% ipython --no-banner

In [1]: import numpy as np

In [2]: from numpy import linalg as LA

In [3]: np.set_printoptions(precision=1, suppress=True, linewidth=200)

In [4]: rnd = lambda a: np.round(a, 1) + 0

In [5]: E = np.load("mat.npy")

In [6]: E
Out[6]: 
array([[2, 0, 0, 0, 0],
       [1, 2, 0, 0, 0],
       [1, 3, 2, 0, 0],
       [0, 2, 1, 2, 0],
       [3, 3, 2, 2, 1]])

In [7]: print([int(LA.matrix_rank(LA.matrix_power(E, p))) for p in range(1, 6)])
[5, 5, 5, 5, 5]

In [8]: np.prod(np.diag(E)), rnd(LA.det(E))
Out[8]: (np.int64(16), np.float64(16.0))

In [9]: rnd(np.sort(LA.eigvals(E)))
Out[9]: array([1., 2., 2., 2., 2.])

In [10]: M = np.array([[-1.0, -0.3, 0.5, 0.1],
    ...:     [-1.2, 0.9, 0.6, -0.2],
    ...:     [0.1, 0.7, -0.2, 1.2],
    ...:     [0.2, -0.3, -1.1, -1.6],
    ...:     [-0.4, 0.5, 1.1, 1.0],
    ...:     [1.3, 1.0, -0.6, -0.2]])

In [11]: vec = np.array([0, 1, -1, 1])

In [12]: y = M @ vec

In [13]: rnd(y)
Out[13]: array([-0.7,  0.1,  2.1, -0.8,  0.4,  1.4])

In [14]: rnd(LA.lstsq(M, y)[0])
Out[14]: array([ 0.,  1., -1.,  1.])

In [15]: rng = np.random.default_rng(97902)

In [16]: y = y + 0.3 * rng.normal(size=6)

In [17]: rnd(y)
Out[17]: array([-0.4,  0.1,  1.8, -0.5,  0.3,  1.8])

In [18]: b, *_ = LA.lstsq(M, y)

In [19]: b.round()
Out[19]: array([ 0.,  1., -1.,  1.])

In [20]: rnd(M.T @ (y - M @ b))
Out[20]: array([0., 0., 0., 0.])

In [21]: rnd(LA.norm(y - M @ b))
Out[21]: np.float64(0.4)

In [22]: out = M + rng.integers(-2, 3, (6, 3)) @ rng.integers(-2, 3, (3, 4))

In [23]: out
Out[23]: 
array([[ 1. ,  3.7,  0.5, -3.9],
       [-2.2, -6.1,  0.6, -3.2],
       [ 1.1,  6.7, -0.2,  3.2],
       [ 2.2,  5.7, -1.1, -3.6],
       [-2.4, -6.5,  1.1,  2. ],
       [-0.7, -5. , -0.6,  1.8]])

In [24]: rnd(out - M)
Out[24]: 
array([[ 2.,  4.,  0., -4.],
       [-1., -7.,  0., -3.],
       [ 1.,  6.,  0.,  2.],
       [ 2.,  6.,  0., -2.],
       [-2., -7.,  0.,  1.],
       [-2., -6.,  0.,  2.]])

In [25]: rnd(LA.svd(out - M, compute_uv=False))
Out[25]: array([15.5,  6.2,  0. ,  0. ])

In [26]: hat = M @ LA.solve(M.T @ M, M.T)

In [27]: rnd(LA.eigvalsh(hat))
Out[27]: array([0., 0., 1., 1., 1., 1.])

In [28]: LA.matrix_rank(np.eye(6) - hat)
Out[28]: np.int64(2)

In [29]: rnd(hat)
Out[29]: 
array([[ 0.3,  0.2,  0. ,  0. ,  0. , -0.4],
       [ 0.2,  0.9,  0. ,  0.1,  0.2,  0.1],
       [ 0. ,  0. ,  1. , -0.1, -0.1,  0. ],
       [ 0. ,  0.1, -0.1,  0.6, -0.5,  0.1],
       [ 0. ,  0.2, -0.1, -0.5,  0.5,  0.1],
       [-0.4,  0.1,  0. ,  0.1,  0.1,  0.8]])

In [30]: rnd(hat @ M[:, 0])
Out[30]: array([-1. , -1.2,  0.1,  0.2, -0.4,  1.3])

In [31]: A = np.load("block7.npy")

In [32]: A
Out[32]: 
array([[0, 0, 0, 1, 1, 1],
       [0, 0, 1, 0, 0, 1],
       [0, 1, 0, 0, 1, 1],
       [1, 0, 0, 0, 0, 0],
       [1, 0, 1, 0, 0, 1],
       [1, 1, 1, 0, 1, 0]])

In [33]: print(np.abs(np.diag(LA.qr(A)[1])) > 1e-9)
[ True  True  True  True False  True]

In [34]: print(rnd(A @ LA.pinv(A) @ A))
[[0. 0. 0. 1. 1. 1.]
 [0. 0. 1. 0. 0. 1.]
 [0. 1. 0. 0. 1. 1.]
 [1. 0. 0. 0. 0. 0.]
 [1. 0. 1. 0. 0. 1.]
 [1. 1. 1. 0. 1. 0.]]

In [35]: w, V = LA.eigh(A)

In [36]: vec = np.array([-3, -2, -1, 0, -3, 3])

In [37]: rnd(vec @ A @ vec / (vec @ vec)), rnd(w[0]), rnd(w[-1])
Out[37]: (np.float64(-0.8), np.float64(-1.8), np.float64(3.0))

In [38]: np.abs(A).sum(axis=1).max(), rnd(np.abs(w).max())
Out[38]: (np.int64(4), np.float64(3.0))

In [39]: rnd(V * np.maximum(w, 0) @ V.T)
Out[39]: 
array([[ 0.8,  0.1,  0.3,  0.5,  0.6,  0.6],
       [ 0.1,  0.5,  0.6, -0.1,  0.4,  0.6],
       [ 0.3,  0.6,  0.8,  0. ,  0.6,  0.8],
       [ 0.5, -0.1,  0. ,  0.4,  0.3,  0.2],
       [ 0.6,  0.4,  0.6,  0.3,  0.7,  0.8],
       [ 0.6,  0.6,  0.8,  0.2,  0.8,  0.9]])

In [40]: rnd(LA.eigvalsh(A[1:, 1:]))
Out[40]: array([-1.6, -1. ,  0. ,  0. ,  2.6])

In [41]: print(rnd(LA.eigvalsh(A).min()))
-1.8

In [42]: w, V = LA.eigh(A)

In [43]: print(rnd(V.T @ V))
[[1. 0. 0. 0. 0. 0.]
 [0. 1. 0. 0. 0. 0.]
 [0. 0. 1. 0. 0. 0.]
 [0. 0. 0. 1. 0. 0.]
 [0. 0. 0. 0. 1. 0.]
 [0. 0. 0. 0. 0. 1.]]

In [44]: print(rnd(LA.eigvalsh(A + -2 * np.eye(6))))
[-3.8 -3.5 -2.7 -2.  -1.   1. ]

In [45]: rnd(V @ np.diag(w) @ V.T)
Out[45]: 
array([[0., 0., 0., 1., 1., 1.],
       [0., 0., 1., 0., 0., 1.],
       [0., 1., 0., 0., 1., 1.],
       [1., 0., 0., 0., 0., 0.],
       [1., 0., 1., 0., 0., 1.],
       [1., 1., 1., 0., 1., 0.]])

In [46]: w.sum(), np.trace(A)
Out[46]: (np.float64(0.0), np.int64(0))

In [47]: (w > 1e-8).sum(), (w < -1e-8).sum()
Out[47]: (np.int64(2), np.int64(3))

In [48]: print(rnd(LA.svd(A, compute_uv=False)))
[3.  1.8 1.5 1.  0.7 0. ]

In [49]: rnd(V.T @ A @ V)
Out[49]: 
array([[-1.8,  0. ,  0. ,  0. ,  0. ,  0. ],
       [ 0. , -1.5,  0. ,  0. ,  0. ,  0. ],
       [ 0. ,  0. , -0.7,  0. ,  0. ,  0. ],
       [ 0. ,  0. ,  0. ,  0. ,  0. ,  0. ],
       [ 0. ,  0. ,  0. ,  0. ,  1. ,  0. ],
       [ 0. ,  0. ,  0. ,  0. ,  0. ,  3. ]])

In [50]: rnd(w)
Out[50]: array([-1.8, -1.5, -0.7,  0. ,  1. ,  3. ])

In [51]: print(np.unique(w.round(6) + 0, return_counts=True)[1])
[1 1 1 1 1 1]

In [52]: arr = np.loadtxt("out8.csv", delimiter=",")

In [53]: rnd(arr)
Out[53]: 
array([[ 0.3,  0.1,  0. , -0.4],
       [ 0.1,  1. , -0.1,  0.1],
       [ 0. , -0.1,  0. , -0.1],
       [-0.4,  0.1, -0.1,  0.7]])

In [54]: w, V = LA.eigh(arr)

In [55]: vec = np.array([1, 2, 2, 0])

In [56]: rnd(vec @ arr @ vec / (vec @ vec)), rnd(w[0]), rnd(w[-1])
Out[56]: (np.float64(0.5), np.float64(0.0), np.float64(1.0))

In [57]: print(rnd(V * np.abs(w) @ V.T))
[[ 0.3  0.1  0.  -0.4]
 [ 0.1  1.  -0.1  0.1]
 [ 0.  -0.1  0.  -0.1]
 [-0.4  0.1 -0.1  0.7]]

In [58]: rnd(V * np.maximum(w, 0) @ V.T)
Out[58]: 
array([[ 0.3,  0.1,  0. , -0.4],
       [ 0.1,  1. , -0.1,  0.1],
       [ 0. , -0.1,  0. , -0.1],
       [-0.4,  0.1, -0.1,  0.7]])

In [59]: print(rnd(LA.eigvalsh(arr[1:, 1:])))
[0.  0.7 1. ]

In [60]: rnd(np.abs(arr).sum(axis=1).max()), rnd(np.abs(w).max())
Out[60]: (np.float64(1.3), np.float64(1.0))

In [61]: idx = rng.permutation(4)

In [62]: idx
Out[62]: array([3, 1, 2, 0])

In [63]: out = arr[idx][:, idx]

In [64]: rnd(np.sort(np.abs(LA.eigvals(out))))
Out[64]: array([0., 0., 1., 1.])

In [65]: rnd(np.trace(out))
Out[65]: np.float64(2.0)

In [66]: rnd(out)
Out[66]: 
array([[ 0.7,  0.1, -0.1, -0.4],
       [ 0.1,  1. , -0.1,  0.1],
       [-0.1, -0.1,  0. ,  0. ],
       [-0.4,  0.1,  0. ,  0.3]])

In [67]: np.allclose(out, arr)
Out[67]: False

In [68]: print(rnd(np.diag(out)))
[0.7 1.  0.  0.3]

In [69]: mat = np.loadtxt("test14.csv", delimiter=",")

In [70]: mat
Out[70]: 
array([[ 1.,  5.,  8.,  2.],
       [ 2.,  8., 14.,  8.],
       [ 0.,  0.,  0.,  0.],
       [ 8., 13.,  8.,  3.],
       [ 0.,  0.,  0.,  0.],
       [ 0.,  0.,  0.,  0.],
       [ 0.,  0.,  0.,  0.],
       [ 2., 13.,  8.,  9.],
       [ 7.,  8.,  0.,  1.],
       [ 8., 13.,  8.,  3.],
       [ 8., 16.,  0.,  8.],
       [ 1.,  8.,  0.,  7.],
       [ 0.,  0.,  0.,  0.],
       [ 2., 11.,  6., 13.],
       [ 0.,  0.,  0.,  0.],
       [ 0.,  0.,  0.,  0.],
       [ 0.,  0.,  0.,  0.],
       [ 1.,  3.,  6.,  6.],
       [ 2.,  8., 14.,  8.],
       [ 7.,  8.,  0.,  1.],
       [ 1.,  5.,  8.,  2.],
       [ 0.,  0.,  0.,  0.],
       [ 7.,  8.,  0.,  1.],
       [ 0.,  0.,  0.,  0.],
       [ 8., 11.,  6.,  7.],
       [ 1.,  3.,  6.,  6.],
       [ 0.,  0.,  0.,  0.],
       [ 9., 19.,  6., 14.],
       [ 1.,  3.,  6.,  6.]])

In [71]: Uu, sigma, Vt = LA.svd(A)

In [72]: V = Vt[:(sigma > 1e-8).sum()]

In [73]: vec = A[5] + 2 * A[1] + rng.integers(2) * np.eye(6)[5]

In [74]: vec
Out[74]: array([1., 1., 3., 0., 1., 2.])

In [75]: np.allclose(V.T @ V @ vec, vec)
Out[75]: True

In [76]: F = np.loadtxt("m.csv", delimiter=",")

In [77]: F
Out[77]: 
array([[ -0.3, -22.8,   6.3,  -4.8,  19.4],
       [ 14.6,  -0.5,   1.5,  -8.2,   9.2],
       [-16.8,  25.6, -13. ,   7.6, -16.8],
       [  4.6,  22.2, -14.9,   8.8, -11.1],
       [  0.2,  27.8, -21.9,   3.7,  -1.2],
       [ -7.3,  16.2, -18.4,   4.6,   4.8],
       [ -1.3,  30.2, -20.1,   3.9,  -5.9],
       [  4.6,   4.4, -15.2,   6.8,   9.6],
       [ -6.2, -20.5,   3.7,   7.2,   6.5],
       [-23.1,   5.6,  -7.2,   9.7,  -7.6],
       [  9.7,  15.3,  -2.8,   2.6, -13.9],
       [ -9.8,  -4.6,  11.6, -11.1,   0.6],
       [-11.1,   5.8, -13.9,   3.5,   9.4],
       [  9.7,  15.5,  -8.1,  -5.5,   3.4],
       [ -5.5,  -9.3,  17.5, -10.4,  -4. ],
       [-14.2,   7.5, -12.8,   9.8,  -1.4],
       [ 15.7, -11.4,  -6.7,   1. ,  20.5],
       [ -3.1, -24.9,   0.3,   2.9,  20.8],
       [ 32.3, -22.4,   3.6, -12.7,  34.1],
       [  9.5, -22.5,  14.4,  -2.6,   5.4],
       [  6.4,  19.5,   1.9,  -8.8, -11.7],
       [  1.6,   8.2,  -6.3,   9.5, -10.3],
       [-15.9,  -1.6,  -7.9,   9.5,   1.1]])

In [78]: W2 = F[[8, 11]].astype(float)

In [79]: for _ in range(4):
    ...:     idx = LA.norm(F[:, None] - W2, axis=-1).argmin(axis=1)
    ...:     W2 = np.array([F[idx == j].mean(axis=0) for j in range(2)])
    ...: 

In [80]: idx
Out[80]: array([0, 0, 1, 1, 1, 1, 1, 1, 0, 1, 1, 0, 1, 1, 0, 1, 0, 0, 0, 0, 1, 1, 1])

In [81]: rnd(W2)
Out[81]: 
array([[  5.2, -15.4,   5.8,  -4.3,  12.5],
       [ -3.8,  14.4, -11.5,   4.7,  -3.7]])

In [82]: rnd(W2[1] - W2[0])
Out[82]: array([ -9. ,  29.9, -17.3,   9. , -16.2])

In [83]: np.abs(W2[1] - W2[0]).argmax()
Out[83]: np.int64(1)
